% ipython --no-banner

In [1]: import numpy as np

In [2]: np.set_printoptions(precision=2, suppress=True, linewidth=100)

In [3]: f = np.array([1, 1, 1, 1, 1, 1, 1, 2, 1, 1, 0])

In [4]: v = np.array([3, 1, 0, 0, 3, 0])

In [5]: J = f[:, None] + v[None, :]

In [6]: print(J)
[[4 2 1 1 4 1]
 [4 2 1 1 4 1]
 [4 2 1 1 4 1]
 [4 2 1 1 4 1]
 [4 2 1 1 4 1]
 [4 2 1 1 4 1]
 [4 2 1 1 4 1]
 [5 3 2 2 5 2]
 [4 2 1 1 4 1]
 [4 2 1 1 4 1]
 [3 1 0 0 3 0]]

In [7]: r = np.linalg.matrix_rank(J)

In [8]: print(r)
2

In [9]: ns = np.linalg.svd(J)[2][r:].T

In [10]: print(ns.shape)
(6, 4)

In [11]: print(ns @ ns.T)
[[ 0.52 -0.14  0.03  0.03 -0.48  0.03]
 [-0.14  0.83 -0.18 -0.18 -0.14 -0.18]
 [ 0.03 -0.18  0.71 -0.29  0.03 -0.29]
 [ 0.03 -0.18 -0.29  0.71  0.03 -0.29]
 [-0.48 -0.14  0.03  0.03  0.52  0.03]
 [ 0.03 -0.18 -0.29 -0.29  0.03  0.71]]

In [12]: print([int(np.linalg.matrix_rank(J[:i])) for i in range(1, len(J) + 1)])
[1, 1, 1, 1, 1, 1, 1, 2, 2, 2, 2]

In [13]: print(np.allclose(J @ ns, 0))
True

In [14]: rng = np.random.default_rng(5357)

In [15]: B = J + rng.integers(-2, 3, (11, 2)) @ rng.integers(-2, 3, (2, 6))

In [16]: print(B)
[[ 6  2  3 -3  0  1]
 [ 6  1  4 -3  2  2]
 [ 6 -1  6 -3  6  4]
 [ 6  1  4 -3  2  2]
 [ 3  5 -3  3  0 -2]
 [ 6 -2  7 -3  8  5]
 [ 2  2 -1  5  8  1]
 [ 4  2  2  4  9  3]
 [ 2  5 -4  5  2 -2]
 [ 5  1  3 -1  4  2]
 [ 4 -1  3 -2  5  2]]

In [17]: print(np.linalg.matrix_rank(B - J, tol=1e-8))
2

In [18]: print(np.round(np.linalg.svd(B - J, compute_uv=False), 2) + 0)
[19.34 11.36  0.    0.    0.    0.  ]

In [19]: print(B - J)
[[ 2  0  2 -4 -4  0]
 [ 2 -1  3 -4 -2  1]
 [ 2 -3  5 -4  2  3]
 [ 2 -1  3 -4 -2  1]
 [-1  3 -4  2 -4 -3]
 [ 2 -4  6 -4  4  4]
 [-2  0 -2  4  4  0]
 [-1 -1  0  2  4  1]
 [-2  3 -5  4 -2 -3]
 [ 1 -1  2 -2  0  1]
 [ 1 -2  3 -2  2  2]]

In [20]: print(np.abs(B - J).sum(axis=1))
[12 13 19 13 17 24 12  9 19  7 12]

In [21]: Uu, s, VT = np.linalg.svd(J)

In [22]: print(np.argmax(s[:-1] / (s[1:] + 1e-6)) + 1)
2

In [23]: B = Uu[:, :2] @ np.diag(s[:2]) @ VT[:2]

In [24]: print(round(float(np.linalg.norm(J - B) / np.linalg.norm(J)), 2))
0.0

In [25]: print(B.round(2) + 0)
[[4. 2. 1. 1. 4. 1.]
 [4. 2. 1. 1. 4. 1.]
 [4. 2. 1. 1. 4. 1.]
 [4. 2. 1. 1. 4. 1.]
 [4. 2. 1. 1. 4. 1.]
 [4. 2. 1. 1. 4. 1.]
 [4. 2. 1. 1. 4. 1.]
 [5. 3. 2. 2. 5. 2.]
 [4. 2. 1. 1. 4. 1.]
 [4. 2. 1. 1. 4. 1.]
 [3. 1. 0. 0. 3. 0.]]

In [26]: B = J[0, 0] * J[1:] - np.outer(J[1:, 0], J[0])

In [27]: print(B)
[[ 0  0  0  0  0  0]
 [ 0  0  0  0  0  0]
 [ 0  0  0  0  0  0]
 [ 0  0  0  0  0  0]
 [ 0  0  0  0  0  0]
 [ 0  0  0  0  0  0]
 [ 0  2  3  3  0  3]
 [ 0  0  0  0  0  0]
 [ 0  0  0  0  0  0]
 [ 0 -2 -3 -3  0 -3]]

In [28]: print(J[:, 0] / J[0, 0])
[1.   1.   1.   1.   1.   1.   1.   1.25 1.   1.   0.75]

In [29]: print(np.flatnonzero(~B.round(6).any(axis=1)))
[0 1 2 3 4 5 7 8]

In [30]: print(np.linalg.matrix_rank(B), np.linalg.matrix_rank(J))
1 2

In [31]: B = J / np.sqrt((J ** 2).mean(axis=1, keepdims=True))

In [32]: print(np.linalg.norm(B, axis=1))
[2.45 2.45 2.45 2.45 2.45 2.45 2.45 2.45 2.45 2.45 2.45]

In [33]: print(np.linalg.matrix_rank(B) == np.linalg.matrix_rank(J))
True

In [34]: X = np.loadtxt("w.csv", delimiter=",")

In [35]: print(X)
[[-3. -2. -1.  0.  1.  2.  3.  4.]
 [ 5.  6.  7.  8.  9. 10. 11. 12.]
 [13. 14. 15. 16. 17. 18. 19. 20.]
 [21. 22. 23. 24. 25. 26. 27. 28.]
 [29. 30. 31. 32. 33. 34. 35. 36.]
 [37. 38. 39. 40. 41. 42. 43. 44.]
 [45. 46. 47. 48. 49. 50. 51. 52.]
 [53. 54. 55. 56. 57. 58. 59. 60.]
 [61. 62. 63. 64. 65. 66. 67. 68.]
 [69. 70. 71. 72. 73. 74. 75. 76.]
 [77. 78. 79. 80. 81. 82. 83. 84.]
 [85. 86. 87. 88. 89. 90. 91. 92.]]

In [36]: Uu, s, VT = np.linalg.svd(X)

In [37]: vecs = VT[:(s > 1e-8).sum()]

In [38]: x0 = X[8] + 2 * X[9] + rng.integers(2) * np.eye(8)[2]

In [39]: print(x0)
[199. 202. 206. 208. 211. 214. 217. 220.]

In [40]: print(round(float(np.linalg.norm(x0 - vecs.T @ vecs @ x0)), 2))
0.91

In [41]: print(np.allclose(vecs.T @ vecs @ x0, x0))
False

In [42]: O, _ = np.linalg.qr(np.array([[-1.8, -0.7, 0.2, -1.4, 0.9, -0.1, 0.5, 0.5, 0.2],
    ...:     [0.7, 0.2, 0.6, -0.5, 1.3, -1.0, -0.2, -0.6, -0.1],
    ...:     [-0.4, -1.5, 2.6, 1.3, -0.9, -0.4, -1.0, 1.1, 0.1],
    ...:     [-1.2, 0.4, 0.0, -1.0, -0.7, 1.8, -0.5, 0.6, 0.1],
    ...:     [-1.6, 0.3, 0.7, 0.6, 0.5, 0.1, 1.0, 1.0, 2.9],
    ...:     [-0.1, 0.9, -1.3, 0.3, 0.1, -1.4, -0.9, 0.7, 0.3],
    ...:     [0.8, 0.8, 0.4, 0.6, 0.3, 1.1, -1.4, 1.0, -1.0],
    ...:     [-1.9, 2.5, 0.9, -1.0, 0.1, 1.6, 0.4, -0.5, -1.3],
    ...:     [-1.0, -0.3, 0.3, -0.3, -0.2, -0.7, 0.5, -0.8, -1.0]]))

In [43]: mat = O[:, :7]

In [44]: print(mat.round(2) + 0)
[[-0.5   0.34  0.22 -0.39  0.39  0.13 -0.33]
 [ 0.19 -0.11 -0.31 -0.49  0.52 -0.33 -0.09]
 [-0.11  0.5  -0.69  0.24 -0.2  -0.23 -0.28]
 [-0.33 -0.04  0.1  -0.23 -0.49  0.27 -0.37]
 [-0.44  0.02 -0.08  0.53  0.48  0.28  0.23]
 [-0.03 -0.28  0.36  0.42  0.11 -0.51 -0.57]
 [ 0.22 -0.3  -0.32  0.1   0.16  0.47 -0.5 ]
 [-0.52 -0.65 -0.35 -0.14 -0.13 -0.17  0.15]
 [-0.28  0.16  0.05  0.   -0.08 -0.4   0.1 ]]

In [45]: print(np.unique(X.round(6), axis=0).shape)
(12, 8)

In [46]: print(np.abs(np.diag(np.linalg.qr(X)[1])) > 1e-9)
[ True  True False False False False False False]

In [47]: Uu, s, VT = np.linalg.svd(mat, full_matrices=False)

In [48]: print(np.round(Uu.T @ mat @ VT.T, 2) + 0)
[[1. 0. 0. 0. 0. 0. 0.]
 [0. 1. 0. 0. 0. 0. 0.]
 [0. 0. 1. 0. 0. 0. 0.]
 [0. 0. 0. 1. 0. 0. 0.]
 [0. 0. 0. 0. 1. 0. 0.]
 [0. 0. 0. 0. 0. 1. 0.]
 [0. 0. 0. 0. 0. 0. 1.]]

In [49]: print(round(float(np.sqrt((s ** 2).sum())), 2), round(np.linalg.norm(mat), 2))
2.65 2.65

In [50]: print(s)
[1. 1. 1. 1. 1. 1. 1.]

In [51]: print(s / s[0])
[1. 1. 1. 1. 1. 1. 1.]

In [52]: print(np.allclose(Uu * s @ VT, mat))
True

In [53]: print(Uu.shape, s.shape, VT.shape)
(9, 7) (7,) (7, 7)

In [54]: x0 = np.array([2, 1, 2, 2, 0, 1, 1])

In [55]: rhs = mat @ x0

In [56]: print(np.round(np.linalg.pinv(mat) @ mat, 2) + 0)
[[1. 0. 0. 0. 0. 0. 0.]
 [0. 1. 0. 0. 0. 0. 0.]
 [0. 0. 1. 0. 0. 0. 0.]
 [0. 0. 0. 1. 0. 0. 0.]
 [0. 0. 0. 0. 1. 0. 0.]
 [0. 0. 0. 0. 0. 1. 0.]
 [0. 0. 0. 0. 0. 0. 1.]]

In [57]: print(np.round(np.linalg.solve(mat.T @ mat, mat.T @ rhs), 2) + 0)
[2. 1. 2. 2. 0. 1. 1.]

In [58]: rhs = rhs + 0.02 * rng.normal(size=9)

In [59]: print(rhs)
[-1.22 -1.73 -1.13 -1.07  0.51  0.2  -0.34 -2.72 -0.61]

In [60]: c, *_ = np.linalg.lstsq(mat, rhs)

In [61]: print(c)
[ 2.04  0.99  2.01  2.   -0.01  0.97  0.99]

In [62]: theta = np.radians(120)

In [63]: Rm = np.eye(7)

In [64]: Rm[5, 5] = Rm[6, 6] = np.cos(theta)

In [65]: Rm[5, 6], Rm[6, 5] = -np.sin(theta), np.sin(theta)

In [66]: print(Rm)
[[ 1.    0.    0.    0.    0.    0.    0.  ]
 [ 0.    1.    0.    0.    0.    0.    0.  ]
 [ 0.    0.    1.    0.    0.    0.    0.  ]
 [ 0.    0.    0.    1.    0.    0.    0.  ]
 [ 0.    0.    0.    0.    1.    0.    0.  ]
 [ 0.    0.    0.    0.    0.   -0.5  -0.87]
 [ 0.    0.    0.    0.    0.    0.87 -0.5 ]]

In [67]: B = mat @ Rm.T

In [68]: print(np.allclose(mat @ mat.T, B @ B.T))
True

In [69]: print(B.round(2) + 0)
[[-0.5   0.34  0.22 -0.39  0.39  0.22  0.28]
 [ 0.19 -0.11 -0.31 -0.49  0.52  0.24 -0.24]
 [-0.11  0.5  -0.69  0.24 -0.2   0.36 -0.06]
 [-0.33 -0.04  0.1  -0.23 -0.49  0.19  0.42]
 [-0.44  0.02 -0.08  0.53  0.48 -0.34  0.13]
 [-0.03 -0.28  0.36  0.42  0.11  0.74 -0.16]
 [ 0.22 -0.3  -0.32  0.1   0.16  0.2   0.66]
 [-0.52 -0.65 -0.35 -0.14 -0.13 -0.05 -0.22]
 [-0.28  0.16  0.05  0.   -0.08  0.11 -0.4 ]]

In [70]: B = np.array([[7, 0, -4, 9, 7],
    ...:     [7, 8, -6, 0, 2],
    ...:     [6, 0, -5, 4, -3],
    ...:     [6, 7, -6, -5, 5],
    ...:     [8, 3, 3, -7, 7]])

In [71]: F = B + B.T

In [72]: print(F)
[[ 14   7   2  15  15]
 [  7  16  -6   7   5]
 [  2  -6 -10  -2   0]
 [ 15   7  -2 -10  -2]
 [ 15   5   0  -2  14]]

In [73]: # symmetric

In [74]: lab = rng.permutation(5)

In [75]: print(lab)
[0 2 3 1 4]

In [76]: B = F[lab][:, lab]

In [77]: print(np.allclose(B, F))
False

In [78]: print(B)
[[ 14   2  15   7  15]
 [  2 -10  -2  -6   0]
 [ 15  -2 -10   7  -2]
 [  7  -6   7  16   5]
 [ 15   0  -2   5  14]]

In [79]: print(np.trace(B))
24

In [80]: hat = np.triu(np.array([[2, 1, -1, 1, -1],
    ...:     [1, 2, 2, -3, -1],
    ...:     [-1, 3, 2, -3, -2],
    ...:     [2, 2, -1, 3, -3],
    ...:     [-3, -1, 3, -1, 0]]), 1) + np.eye(5)

In [81]: B = hat @ F @ np.linalg.inv(hat)

In [82]: print(hat @ F - F @ hat)
[[  5.  10.   2.  14.  59.]
 [-56. -45. -39.  51.  24.]
 [-75. -33.  20. -16. -52.]
 [-45. -30.   1.   6. -54.]
 [  0. -15.   5.   0.  14.]]

In [83]: print(np.linalg.matrix_rank(B))
5

In [84]: print(round(np.linalg.det(B), 2))
620544.0

In [85]: O = F.astype(float).copy()

In [86]: for j in range(5):
    ...:     O[:, j] -= O[:, :j] @ (O[:, :j].T @ O[:, j])
    ...:     O[:, j] /= np.linalg.norm(O[:, j])
    ...: 

In [87]: print(np.round(O.T @ O, 2) + 0)
[[1. 0. 0. 0. 0.]
 [0. 1. 0. 0. 0.]
 [0. 0. 1. 0. 0.]
 [0. 0. 0. 1. 0.]
 [0. 0. 0. 0. 1.]]

In [88]: w, vecs = np.linalg.eig(F)

In [89]: print(np.sort(np.linalg.eigvals(F.T)))
[-20.36 -11.28   5.35  13.85  36.44]

In [90]: print(np.sort(np.linalg.eigvals(F @ F)))
[  28.64  127.3   191.95  414.51 1327.6 ]

In [91]: print(np.round(F @ vecs[:, 0] - w[0] * vecs[:, 0], 2) + 0)
[0. 0. 0. 0. 0.]

In [92]: print(w)
[ 36.44  13.85   5.35 -20.36 -11.28]

In [93]: print(np.round(np.prod(w), 2))
620544.0

In [94]: W0 = np.load("out6.npy")

In [95]: print(W0)
[[4 3 5 0 0 0 0]
 [5 3 2 0 0 0 0]
 [2 3 1 0 0 0 0]
 [0 0 0 1 0 1 0]
 [0 0 0 0 4 0 0]
 [0 0 0 2 0 2 0]
 [0 0 0 0 1 0 4]]

In [96]: x0 = np.array([0, -1, 0, 2, -1])

In [97]: rhs = F @ x0

In [98]: print(rhs)
[  8  -7   2 -25 -23]

In [99]: print(np.round(np.linalg.solve(F, rhs), 2) + 0)
[ 0. -1.  0.  2. -1.]

In [100]: print(np.round(np.linalg.solve(F, 2 * rhs), 2) + 0)
[ 0. -2.  0.  4. -2.]

In [101]: Uu, s, VT = np.linalg.svd(W0)

In [102]: vecs = VT[:(s > 1e-8).sum()]

In [103]: x0 = W0[0] + 5 * W0[4] + rng.integers(2) * np.eye(7)[1]

In [104]: print(x0)
[ 4.  4.  5.  0. 20.  0.  0.]

In [105]: print(np.round(vecs.T @ vecs, 2) + 0)
[[1.  0.  0.  0.  0.  0.  0. ]
 [0.  1.  0.  0.  0.  0.  0. ]
 [0.  0.  1.  0.  0.  0.  0. ]
 [0.  0.  0.  0.5 0.  0.5 0. ]
 [0.  0.  0.  0.  1.  0.  0. ]
 [0.  0.  0.  0.5 0.  0.5 0. ]
 [0.  0.  0.  0.  0.  0.  1. ]]

In [106]: print(np.diag(vecs.T @ vecs))
[1.  1.  1.  0.5 1.  0.5 1. ]

In [107]: print(W0 @ W0)
[[41 36 31  0  0  0  0]
 [39 30 33  0  0  0  0]
 [25 18 17  0  0  0  0]
 [ 0  0  0  3  0  3  0]
 [ 0  0  0  0 16  0  0]
 [ 0  0  0  6  0  6  0]
 [ 0  0  0  0  8  0 16]]

In [108]: print(np.flatnonzero(np.linalg.matrix_power((W0 != 0) + (W0.T != 0) + np.eye(7), 7)[5]))
[3 5]

In [109]: def softmax(z):
     ...:     e = np.exp(z - z.max(axis=-1, keepdims=True))
     ...:     return e / e.sum(axis=-1, keepdims=True)
     ...: 

In [110]: print(softmax(W0).sum(axis=1))
[1. 1. 1. 1. 1. 1. 1.]

In [111]: print(np.round(softmax(10 * W0[6]), 2) + 0)
[0. 0. 0. 0. 0. 0. 1.]

In [112]: print(softmax(W0[6]))
[0.02 0.02 0.02 0.02 0.04 0.02 0.88]

In [113]: print(softmax(W0[6] + 3))
[0.02 0.02 0.02 0.02 0.04 0.02 0.88]

In [114]: S = W0 @ W0.T / np.sqrt(7)

In [115]: print(np.round(softmax(S + np.triu(np.full(S.shape, -np.inf), 1)), 2) + 0)
[[1.   0.   0.   0.   0.   0.   0.  ]
 [0.59 0.41 0.   0.   0.   0.   0.  ]
 [0.58 0.4  0.03 0.   0.   0.   0.  ]
 [0.19 0.19 0.19 0.42 0.   0.   0.  ]
 [0.   0.   0.   0.   0.99 0.   0.  ]
 [0.03 0.03 0.03 0.16 0.03 0.71 0.  ]
 [0.   0.   0.   0.   0.01 0.   0.98]]

In [116]: feats = np.loadtxt("mat.csv", delimiter=",")

In [117]: print(feats)
[[-0.2 -0.3 -0.2 -0.4  0.3]
 [ 0.9  0.6  0.5  0.8  0.1]
 [ 0.9  0.6 -0.8  1.  -1.6]
 [ 1.2 -0.7  0.6  0.8  2.3]
 [-1.9  0.  -1.4 -0.2 -0.3]]

In [118]: B = np.array([[3, 2], [0, 3], [0, 2], [1, 3], [2, 2]])

In [119]: print(np.vstack([feats, B.T]).shape)
(7, 5)

In [120]: print(B.T @ feats.T)
[[-0.4  3.7  0.5  9.  -6.5]
 [-2.3  7.2  1.8  8.5 -7.8]]

In [121]: print(feats @ B)
[[-0.4 -2.3]
 [ 3.7  7.2]
 [ 0.5  1.8]
 [ 9.   8.5]
 [-6.5 -7.8]]

In [122]: print(np.linalg.matrix_rank(np.vstack([feats, B.T])))
5

In [123]: B @ feats
Traceback (most recent call last):
  Cell In[123], line 1
    B @ feats
ValueError: matmul: Input operand 1 has a mismatch in its core dimension 0, with gufunc signature (n?,k),(k,m?)->(n?,m?) (size 5 is different from 2)


In [124]: print(np.round(np.trace(feats), 2))
0.1

In [125]: print((feats - feats.T) / 2)
[[ 0.   -0.6  -0.55 -0.8   1.1 ]
 [ 0.6   0.   -0.05  0.75  0.05]
 [ 0.55  0.05  0.    0.2  -0.1 ]
 [ 0.8  -0.75 -0.2   0.    1.25]
 [-1.1  -0.05  0.1  -1.25  0.  ]]

In [126]: print(np.allclose(feats @ feats.T, feats.T @ feats))
False

In [127]: print((feats + feats.T) / 2)
[[-0.2   0.3   0.35  0.4  -0.8 ]
 [ 0.3   0.6   0.55  0.05  0.05]
 [ 0.35  0.55 -0.8   0.8  -1.5 ]
 [ 0.4   0.05  0.8   0.8   1.05]
 [-0.8   0.05 -1.5   1.05 -0.3 ]]

In [128]: print(np.allclose(feats, feats.T))
False
